% python3 -q
>>> import numpy as np
>>> np.set_printoptions(precision=3, suppress=True, linewidth=120)
>>> W0 = np.array([[4, 1, 3, 3, 3, 2],
...     [4, 5, 0, 1, 5, 3],
...     [3, 1, 0, 2, 2, 2],
...     [5, 2, 0, 5, 2, 5],
...     [5, 3, 1, 2, 0, 0],
...     [3, 4, 3, 3, 1, 4],
...     [5, 0, 4, 5, 1, 4]])
>>> W0[:, 2] = -2 * W0[:, 4]
>>> print(W0)
[[  4   1  -6   3   3   2]
 [  4   5 -10   1   5   3]
 [  3   1  -4   2   2   2]
 [  5   2  -4   5   2   5]
 [  5   3   0   2   0   0]
 [  3   4  -2   3   1   4]
 [  5   0  -2   5   1   4]]
>>> out = W0 / np.linalg.norm(W0, axis=1)
Traceback (most recent call last):
  File "<python-input-5>", line 1, in <module>
    out = W0 / np.linalg.norm(W0, axis=1)
          ~~~^~~~~~~~~~~~~~~~~~~~~~~~~~~~
ValueError: operands could not be broadcast together with shapes (7,6) (7,) 
>>> out = W0 / np.linalg.norm(W0, axis=1, keepdims=True)
>>> cov = out @ out.T
>>> print(np.linalg.norm(out, axis=1))
[1. 1. 1. 1. 1. 1. 1.]
>>> print(cov[1])
[0.914 1.    0.917 0.758 0.452 0.732 0.555]
>>> print(round(float(np.degrees(np.arccos(np.clip(cov[1, 5], -1, 1)))), 3))
42.962
>>> print(np.round(np.linalg.norm(W0, 2) / np.linalg.norm(W0), 3))
0.907
>>> E = np.loadtxt("arr.csv", delimiter=",")
>>> print(E)
[[-4.  4. -2.  0.]
 [-4.  6. -4.  0.]
 [-4.  8. -6.  0.]
 [-4.  8. -4. -2.]]
>>> print(np.unique(E.round(6), axis=0).shape)
(4, 4)
>>> print(np.round(E @ np.linalg.pinv(E) @ E, 3) + 0)
[[-4.  4. -2.  0.]
 [-4.  6. -4.  0.]
 [-4.  8. -6.  0.]
 [-4.  8. -4. -2.]]
>>> print(round(float(np.trace(np.linalg.pinv(E) @ E)), 3))
3.0
>>> out = np.array([[2, 2, 0], [-2, -3, -2]])
>>> cent = np.kron(out, E)
>>> print(cent.shape)
(8, 12)
>>> print(np.linalg.matrix_rank(cent))
6
>>> blk = np.stack([E, 2 * E, E[::-1]])
>>> print(blk.shape)
(3, 4, 4)
>>> print((blk @ E.T).shape)
(3, 4, 4)
>>> print(np.linalg.det(blk))
[0. 0. 0.]
>>> print([round(float(x), 3) for x in np.linalg.svd(E, compute_uv=False)[:3]])
[17.664, 2.0, 2.0]
>>> print(np.linalg.cond(E) > 100)
True
>>> print(np.linalg.matrix_rank(E, rtol=0.1))
3
>>> print(round(float(np.linalg.norm(E, 2) / np.linalg.norm(E)), 3))
0.987
>>> out = np.array([[0, 1, 2], [0, 2, 0], [1, 1, 2], [3, 1, 1]])
>>> J = out.T @ out
>>> print(J)
[[10  4  5]
 [ 4  7  5]
 [ 5  5  9]]
>>> out = np.linalg.inv(J)
>>> print((np.abs(out) > 1e-9).astype(int))
[[1 1 1]
 [1 1 1]
 [1 1 1]]
>>> print(np.linalg.inv(out))
[[10.  4.  5.]
 [ 4.  7.  5.]
 [ 5.  5.  9.]]
>>> Uu, sigma, Vh = np.linalg.svd(E)
>>> vecs = Vh[:(sigma > 1e-8).sum()]
>>> rng = np.random.default_rng(2062)
>>> x0 = E[0] + 3 * E[1] + rng.integers(2) * np.eye(4)[3]
>>> print(x0)
[-16.  22. -14.   1.]
>>> print(np.linalg.matrix_rank(np.vstack([E, x0])))
4
>>> print(vecs.T @ vecs)
[[ 0.923 -0.154 -0.154 -0.154]
 [-0.154  0.692 -0.308 -0.308]
 [-0.154 -0.308  0.692 -0.308]
 [-0.154 -0.308 -0.308  0.692]]
>>> print(np.allclose(vecs.T @ vecs @ x0, x0))
False
>>> F = np.load("x.npy")
>>> print(F)
[[-1 -2 -1 -2 -1 -2]
 [ 2 -1  2 -1  2 -1]
 [-2  0 -2  0 -2  0]
 [-1 -2 -1 -2 -1 -2]
 [ 2 -1  2 -1  2 -1]
 [-2  0 -2  0 -2  0]]
>>> x0 = np.array([2, 6, 2])
>>> print(J @ (2 * x0))
[108 120 116]
>>> print(J @ np.ones(3))
[19. 16. 19.]
>>> print((J @ x0).argmax())
1
>>> print(J @ x0)
[54 60 58]
>>> r = np.linalg.matrix_rank(F)
>>> print(r)
2
>>> ns = np.linalg.svd(F)[2][r:].T
>>> print(np.linalg.matrix_rank(F.T @ F), np.linalg.matrix_rank(F @ F.T))
2 2
>>> print(np.round(F @ ns, 3) + 0)
[[0. 0. 0. 0.]
 [0. 0. 0. 0.]
 [0. 0. 0. 0.]
 [0. 0. 0. 0.]
 [0. 0. 0. 0.]
 [0. 0. 0. 0.]]
>>> print([int(np.linalg.matrix_rank(F[:i])) for i in range(1, len(F) + 1)])
[1, 2, 2, 2, 2, 2]
>>> print(np.round(ns @ ns.T, 3) + 0)
[[ 0.667  0.    -0.333  0.    -0.333  0.   ]
 [ 0.     0.667  0.    -0.333  0.    -0.333]
 [-0.333  0.     0.667  0.    -0.333  0.   ]
 [ 0.    -0.333  0.     0.667  0.    -0.333]
 [-0.333  0.    -0.333  0.     0.667  0.   ]
 [ 0.    -0.333  0.    -0.333  0.     0.667]]
>>> A = np.loadtxt("sample15.csv", delimiter=",")
>>> print(A)
[[ 0.298  0.298  0.298 -0.179]
 [ 0.298  0.298  0.298 -0.179]
 [ 0.298  0.298  0.298 -0.179]
 [-0.179 -0.179 -0.179  0.107]]
>>> P = np.triu(np.array([[-4, -3, -1, -2], [2, -4, -3, -1], [-4, -1, 4, -3], [-1, -5, 1, 4]]), 1) + np.eye(4)
>>> out = P @ A @ np.linalg.inv(P)
>>> print(np.round(np.poly(out), 3) + 0)
[ 1. -1.  0.  0.  0.]
>>> print(round(float(np.linalg.det(out)), 3))
0.0
>>> print(P @ A - A @ P)
[[-0.833  0.06   0.357  2.286]
 [-0.714  0.179  0.476  2.214]
 [ 0.536  1.429  1.726  1.464]
 [ 0.    -0.536 -0.714 -1.071]]
